In [1]: import numpy as np

In [2]: np.set_printoptions(precision=2, suppress=True, linewidth=200, legacy="1.25")

In [3]: M = np.load("run2.npy")

In [4]: M
Out[4]: 
array([[1, 0, 0, 0, 0, 0, 0, 0, 0, 0, 0],
       [0, 1, 0, 0, 0, 0, 0, 0, 0, 0, 0],
       [0, 0, 0, 0, 0, 1, 0, 0, 0, 0, 0],
       [0, 0, 0, 0, 1, 0, 0, 0, 0, 0, 0],
       [0, 0, 0, 0, 0, 0, 0, 0, 0, 0, 1],
       [0, 0, 1, 0, 0, 0, 0, 0, 0, 0, 0],
       [0, 0, 0, 0, 0, 0, 0, 0, 0, 1, 0],
       [0, 0, 0, 1, 0, 0, 0, 0, 0, 0, 0],
       [0, 0, 0, 0, 0, 0, 1, 0, 0, 0, 0],
       [0, 0, 0, 0, 0, 0, 0, 0, 1, 0, 0],
       [0, 0, 0, 0, 0, 0, 0, 1, 0, 0, 0]])

In [5]: # row-stochastic, so 1 is an eigenvalue

In [6]: vec = np.array([7, -6, -3, -4, 7, 2, -8, -6, 8, -9, -1])

In [7]: np.abs(np.linalg.eigvals(M))
Out[7]: array([1., 1., 1., 1., 1., 1., 1., 1., 1., 1., 1.])

In [8]: print(np.sort(np.abs(np.degrees(np.angle(np.linalg.eigvals(M))))))
[  0.   0.   0.   0.   0.  90.  90. 120. 120. 180. 180.]

In [9]: round(float(np.linalg.norm(vec)), 2), round(float(np.linalg.norm(M @ vec)), 2)
Out[9]: (20.22, 20.22)

In [10]: M.T @ (M @ vec)
Out[10]: array([ 7, -6, -3, -4,  7,  2, -8, -6,  8, -9, -1])

In [11]: W0 = np.load("case5.npy")

In [12]: W0
Out[12]: 
array([[ 2,  4,  5,  3, 12,  4,  4],
       [ 5,  0,  0,  5,  0,  4,  5],
       [ 4,  1,  4,  1,  3,  1,  1],
       [ 4,  1,  0,  3,  3,  0,  3],
       [ 5,  3,  5,  2,  9,  4,  1],
       [ 2,  4,  1,  3, 12,  0,  3],
       [ 1,  2,  3,  0,  6,  5,  0],
       [ 5,  4,  1,  3, 12,  3,  3],
       [ 3,  1,  4,  4,  3,  4,  1],
       [ 0,  4,  0,  5, 12,  1,  4],
       [ 3,  1,  3,  4,  3,  0,  3]])

In [13]: M @ M.T
Out[13]: 
array([[1, 0, 0, 0, 0, 0, 0, 0, 0, 0, 0],
       [0, 1, 0, 0, 0, 0, 0, 0, 0, 0, 0],
       [0, 0, 1, 0, 0, 0, 0, 0, 0, 0, 0],
       [0, 0, 0, 1, 0, 0, 0, 0, 0, 0, 0],
       [0, 0, 0, 0, 1, 0, 0, 0, 0, 0, 0],
       [0, 0, 0, 0, 0, 1, 0, 0, 0, 0, 0],
       [0, 0, 0, 0, 0, 0, 1, 0, 0, 0, 0],
       [0, 0, 0, 0, 0, 0, 0, 1, 0, 0, 0],
       [0, 0, 0, 0, 0, 0, 0, 0, 1, 0, 0],
       [0, 0, 0, 0, 0, 0, 0, 0, 0, 1, 0],
       [0, 0, 0, 0, 0, 0, 0, 0, 0, 0, 1]])

In [14]: M.T @ M
Out[14]: 
array([[1, 0, 0, 0, 0, 0, 0, 0, 0, 0, 0],
       [0, 1, 0, 0, 0, 0, 0, 0, 0, 0, 0],
       [0, 0, 1, 0, 0, 0, 0, 0, 0, 0, 0],
       [0, 0, 0, 1, 0, 0, 0, 0, 0, 0, 0],
       [0, 0, 0, 0, 1, 0, 0, 0, 0, 0, 0],
       [0, 0, 0, 0, 0, 1, 0, 0, 0, 0, 0],
       [0, 0, 0, 0, 0, 0, 1, 0, 0, 0, 0],
       [0, 0, 0, 0, 0, 0, 0, 1, 0, 0, 0],
       [0, 0, 0, 0, 0, 0, 0, 0, 1, 0, 0],
       [0, 0, 0, 0, 0, 0, 0, 0, 0, 1, 0],
       [0, 0, 0, 0, 0, 0, 0, 0, 0, 0, 1]])

In [15]: np.linalg.svd(M, compute_uv=False)
Out[15]: array([1., 1., 1., 1., 1., 1., 1., 1., 1., 1., 1.])

In [16]: np.linalg.pinv(M)
Out[16]: 
array([[1., 0., 0., 0., 0., 0., 0., 0., 0., 0., 0.],
       [0., 1., 0., 0., 0., 0., 0., 0., 0., 0., 0.],
       [0., 0., 0., 0., 0., 1., 0., 0., 0., 0., 0.],
       [0., 0., 0., 0., 0., 0., 0., 1., 0., 0., 0.],
       [0., 0., 0., 1., 0., 0., 0., 0., 0., 0., 0.],
       [0., 0., 1., 0., 0., 0., 0., 0., 0., 0., 0.],
       [0., 0., 0., 0., 0., 0., 0., 0., 1., 0., 0.],
       [0., 0., 0., 0., 0., 0., 0., 0., 0., 0., 1.],
       [0., 0., 0., 0., 0., 0., 0., 0., 0., 1., 0.],
       [0., 0., 0., 0., 0., 0., 1., 0., 0., 0., 0.],
       [0., 0., 0., 0., 1., 0., 0., 0., 0., 0., 0.]])

In [17]: M[:, 8] @ M[:, 2]
Out[17]: 0

In [18]: U, s, Vh = np.linalg.svd(W0)

In [19]: np.argmax(s[:-1] / (s[1:] + 1e-6)) + 1
Out[19]: 6

In [20]: Y = U[:, :6] @ np.diag(s[:6]) @ Vh[:6]

In [21]: print(round(float(np.linalg.norm(W0 - Y, 2)), 2), round(s[6], 2))
0.0 0.0

In [22]: Y.round(2) + 0
Out[22]: 
array([[ 2.,  4.,  5.,  3., 12.,  4.,  4.],
       [ 5.,  0.,  0.,  5.,  0.,  4.,  5.],
       [ 4.,  1.,  4.,  1.,  3.,  1.,  1.],
       [ 4.,  1.,  0.,  3.,  3.,  0.,  3.],
       [ 5.,  3.,  5.,  2.,  9.,  4.,  1.],
       [ 2.,  4.,  1.,  3., 12.,  0.,  3.],
       [ 1.,  2.,  3.,  0.,  6.,  5.,  0.],
       [ 5.,  4.,  1.,  3., 12.,  3.,  3.],
       [ 3.,  1.,  4.,  4.,  3.,  4.,  1.],
       [ 0.,  4.,  0.,  5., 12.,  1.,  4.],
       [ 3.,  1.,  3.,  4.,  3.,  0.,  3.]])

In [23]: round(float(np.linalg.norm(W0 - Y) / np.linalg.norm(W0)), 2)
Out[23]: 0.0

In [24]: m1 = np.loadtxt("out10.csv", delimiter=",")

In [25]: m1
Out[25]: 
array([[-3.,  1.,  0.,  0.,  0.],
       [ 0., -3.,  1.,  0.,  0.],
       [ 0.,  0., -3.,  1.,  0.],
       [ 0.,  0.,  0., -3.,  1.],
       [ 0.,  0.,  0.,  0., -3.]])

In [26]: # triangular: eigenvalues sit on the diagonal

In [27]: [round(float(x), 2) for x in np.linalg.svd(W0, compute_uv=False)[:3]]
Out[27]: [33.47, 11.04, 8.67]

In [28]: np.round(np.linalg.norm(W0, 2) / np.linalg.norm(W0), 2)
Out[28]: 0.91

In [29]: np.argsort(-np.linalg.norm(W0, axis=0).round(6), kind="stable")[:3]
Out[29]: array([4, 0, 3])

In [30]: print(np.abs(m1).max())
3.0

In [31]: m1[5]
---------------------------------------------------------------------------
IndexError                                Traceback (most recent call last)
Cell In[31], line 1
----> 1 m1[5]

IndexError: index 5 is out of bounds for axis 0 with size 5

In [32]: m1 - m1[0]
Out[32]: 
array([[ 0.,  0.,  0.,  0.,  0.],
       [ 3., -4.,  1.,  0.,  0.],
       [ 3., -1., -3.,  1.,  0.],
       [ 3., -1.,  0., -3.,  1.],
       [ 3., -1.,  0.,  0., -3.]])

In [33]: np.linalg.matrix_rank(m1)
Out[33]: 5

In [34]: m1.mean(axis=0)
Out[34]: array([-0.6, -0.4, -0.4, -0.4, -0.4])

In [35]: round(np.linalg.norm(m1), 2)
Out[35]: 7.0

In [36]: E = np.load("arr.npy")

In [37]: E
Out[37]: 
array([[  1,  -4,  16, -64],
       [  1,  -3,   9, -27],
       [  1,  -2,   4,  -8],
       [  1,  -1,   1,  -1],
       [  1,   0,   0,   0],
       [  1,   1,   1,   1],
       [  1,   2,   4,   8]])

In [38]: [round(float(x), 2) for x in np.linalg.svd(E, compute_uv=False)[:3]]
Out[38]: [72.88, 6.9, 2.67]

In [39]: np.linalg.matrix_rank(E, rtol=0.1)
Out[39]: 1

In [40]: np.round(np.linalg.norm(E, 2) / np.linalg.norm(E), 2)
Out[40]: 0.99

In [41]: np.abs(np.linalg.svd(E)[2][-1])
Out[41]: array([0.93, 0.23, 0.26, 0.07])

In [42]: np.linalg.cond(E) > 100
Out[42]: False

In [43]: feats = np.load("a.npy")

In [44]: print(feats)
[[ 1.    0.    0.    0.    0.    0.    0.    0.    0.  ]
 [ 0.    1.    0.    0.    0.    0.    0.    0.    0.  ]
 [ 0.    0.    1.    0.    0.    0.    0.    0.    0.  ]
 [ 0.    0.    0.    1.    0.    0.    0.    0.    0.  ]
 [ 0.    0.    0.    0.    1.    0.    0.    0.    0.  ]
 [ 0.    0.    0.    0.    0.    0.71  0.   -0.71  0.  ]
 [ 0.    0.    0.    0.    0.    0.    1.    0.    0.  ]
 [ 0.    0.    0.    0.    0.    0.71  0.    0.71  0.  ]
 [ 0.    0.    0.    0.    0.    0.    0.    0.    1.  ]]

In [45]: # splits into 8 blocks

In [46]: Y = feats / np.linalg.norm(feats, axis=1, keepdims=True)

In [47]: gram = Y @ Y.T

In [48]: print(gram[2])
[0. 0. 1. 0. 0. 0. 0. 0. 0.]

In [49]: np.linalg.norm(Y, axis=1)
Out[49]: array([1., 1., 1., 1., 1., 1., 1., 1., 1.])

In [50]: (gram - 2 * np.eye(9)).round(6).argmax(axis=1)
Out[50]: array([1, 0, 0, 0, 0, 0, 0, 0, 0])

In [51]: np.degrees(np.arccos(np.clip(gram[2, 1], -1, 1)))
Out[51]: 90.0

In [52]: np.argwhere(np.triu(np.abs(gram) > 0.95, 1))
Out[52]: array([], shape=(0, 2), dtype=int64)

In [53]: gram.round(2) + 0
Out[53]: 
array([[1., 0., 0., 0., 0., 0., 0., 0., 0.],
       [0., 1., 0., 0., 0., 0., 0., 0., 0.],
       [0., 0., 1., 0., 0., 0., 0., 0., 0.],
       [0., 0., 0., 1., 0., 0., 0., 0., 0.],
       [0., 0., 0., 0., 1., 0., 0., 0., 0.],
       [0., 0., 0., 0., 0., 1., 0., 0., 0.],
       [0., 0., 0., 0., 0., 0., 1., 0., 0.],
       [0., 0., 0., 0., 0., 0., 0., 1., 0.],
       [0., 0., 0., 0., 0., 0., 0., 0., 1.]])

In [54]: print((np.linalg.matrix_power((feats != 0) + (feats.T != 0) + np.eye(9), 9) > 0).astype(int))
[[1 0 0 0 0 0 0 0 0]
 [0 1 0 0 0 0 0 0 0]
 [0 0 1 0 0 0 0 0 0]
 [0 0 0 1 0 0 0 0 0]
 [0 0 0 0 1 0 0 0 0]
 [0 0 0 0 0 1 0 1 0]
 [0 0 0 0 0 0 1 0 0]
 [0 0 0 0 0 1 0 1 0]
 [0 0 0 0 0 0 0 0 1]]

In [55]: np.round(np.linalg.det(feats), 2)
Out[55]: 1.0

In [56]: print((feats != 0).astype(int))
[[1 0 0 0 0 0 0 0 0]
 [0 1 0 0 0 0 0 0 0]
 [0 0 1 0 0 0 0 0 0]
 [0 0 0 1 0 0 0 0 0]
 [0 0 0 0 1 0 0 0 0]
 [0 0 0 0 0 1 0 1 0]
 [0 0 0 0 0 0 1 0 0]
 [0 0 0 0 0 1 0 1 0]
 [0 0 0 0 0 0 0 0 1]]

In [57]: feats[:, 0] @ feats[:, 3]
Out[57]: 0.0

In [58]: print(np.round(feats @ feats.T, 2) + 0)
[[1. 0. 0. 0. 0. 0. 0. 0. 0.]
 [0. 1. 0. 0. 0. 0. 0. 0. 0.]
 [0. 0. 1. 0. 0. 0. 0. 0. 0.]
 [0. 0. 0. 1. 0. 0. 0. 0. 0.]
 [0. 0. 0. 0. 1. 0. 0. 0. 0.]
 [0. 0. 0. 0. 0. 1. 0. 0. 0.]
 [0. 0. 0. 0. 0. 0. 1. 0. 0.]
 [0. 0. 0. 0. 0. 0. 0. 1. 0.]
 [0. 0. 0. 0. 0. 0. 0. 0. 1.]]

In [59]: F = np.load("sample3.npy")

In [60]: F
Out[60]: 
array([[0, 0, 1, 0, 0, 1, 1, 0, 1, 1, 1],
       [0, 0, 0, 0, 0, 0, 0, 0, 0, 0, 0],
       [1, 0, 0, 0, 0, 1, 1, 0, 0, 0, 1],
       [0, 0, 0, 0, 0, 0, 0, 1, 0, 0, 0],
       [0, 0, 0, 0, 0, 0, 0, 0, 0, 0, 0],
       [1, 0, 1, 0, 0, 0, 1, 0, 1, 1, 1],
       [1, 0, 1, 0, 0, 1, 0, 0, 0, 1, 1],
       [0, 0, 0, 1, 0, 0, 0, 0, 0, 0, 0],
       [1, 0, 0, 0, 0, 1, 0, 0, 0, 1, 1],
       [1, 0, 0, 0, 0, 1, 1, 0, 1, 0, 1],
       [1, 0, 1, 0, 0, 1, 1, 0, 1, 1, 0]])

In [61]: # looks like rank 9

In [62]: (F + F.T) / 2
Out[62]: 
array([[0., 0., 1., 0., 0., 1., 1., 0., 1., 1., 1.],
       [0., 0., 0., 0., 0., 0., 0., 0., 0., 0., 0.],
       [1., 0., 0., 0., 0., 1., 1., 0., 0., 0., 1.],
       [0., 0., 0., 0., 0., 0., 0., 1., 0., 0., 0.],
       [0., 0., 0., 0., 0., 0., 0., 0., 0., 0., 0.],
       [1., 0., 1., 0., 0., 0., 1., 0., 1., 1., 1.],
       [1., 0., 1., 0., 0., 1., 0., 0., 0., 1., 1.],
       [0., 0., 0., 1., 0., 0., 0., 0., 0., 0., 0.],
       [1., 0., 0., 0., 0., 1., 0., 0., 0., 1., 1.],
       [1., 0., 0., 0., 0., 1., 1., 0., 1., 0., 1.],
       [1., 0., 1., 0., 0., 1., 1., 0., 1., 1., 0.]])

In [63]: np.linalg.determinant(F)
---------------------------------------------------------------------------
AttributeError                            Traceback (most recent call last)
Cell In[63], line 1
----> 1 np.linalg.determinant(F)

AttributeError: module 'numpy.linalg' has no attribute 'determinant'

In [64]: round(float(np.linalg.det(F)), 2)
Out[64]: 0.0

In [65]: np.allclose(F @ F.T, F.T @ F)
Out[65]: True

In [66]: np.allclose(F, F.T)
Out[66]: True

In [67]: np.sort(np.abs(np.linalg.eigvals(F)))
Out[67]: array([0.  , 0.  , 0.42, 0.62, 1.  , 1.  , 1.  , 1.  , 1.62, 1.83, 5.24])
